$ python -q
>>> import numpy as np
>>> from numpy import linalg as LA
>>> np.set_printoptions(precision=3, suppress=True, linewidth=160, sign=" ")
>>> mat = np.load("case10.npy")
>>> print(mat)
[[ 4.  1.  1.]
 [ 1.  4.  1.]
 [ 1.  1.  4.]]
>>> ev, vecs = LA.eigh(mat)
>>> x = np.array([2, -2, -1])
>>> print(LA.eigvalsh(mat[1:, 1:]))
[ 3.  5.]
>>> print(vecs * np.sqrt(ev) @ vecs.T)
[[ 1.971  0.239  0.239]
 [ 0.239  1.971  0.239]
 [ 0.239  0.239  1.971]]
>>> print(vecs * np.maximum(ev, 0) @ vecs.T)
[[ 4.  1.  1.]
 [ 1.  4.  1.]
 [ 1.  1.  4.]]
>>> print(x @ mat @ x)
28.0
>>> X = np.load("x.npy")
>>> print(X)
[[ 0.971 -0.087 -0.087 -0.203 -0.029]
 [-0.087  0.739 -0.261 -0.609 -0.087]
 [-0.087 -0.261  0.739 -0.609 -0.087]
 [-0.203 -0.609 -0.609 -0.42  -0.203]
 [-0.029 -0.087 -0.087 -0.203  0.971]]
>>> # equal to its transpose
>>> ev, vecs = LA.eig(X)
>>> print(np.sort(LA.eigvals(LA.inv(X))))
[-1.  1.  1.  1.  1.]
>>> print(np.round(X @ vecs[:, 0] - ev[0] * vecs[:, 0], 3) + 0)
[ 0.  0.  0.  0.  0.]
>>> print(ev)
[ 1. -1.  1.  1.  1.]
>>> A2 = X / np.sqrt((X ** 2).mean(axis=1, keepdims=True))
>>> print(X - X.mean(axis=1, keepdims=True))
[[ 0.858 -0.2   -0.2   -0.316 -0.142]
 [-0.026  0.8   -0.2   -0.548 -0.026]
 [-0.026 -0.2    0.8   -0.548 -0.026]
 [ 0.206 -0.2   -0.2   -0.012  0.206]
 [-0.142 -0.2   -0.2   -0.316  0.858]]
>>> print(A2[3])
[-0.454 -1.361 -1.361 -0.94  -0.454]
>>> print(LA.matrix_rank(A2) == LA.matrix_rank(X))
True
>>> print(LA.norm(A2, axis=1))
[ 2.236  2.236  2.236  2.236  2.236]
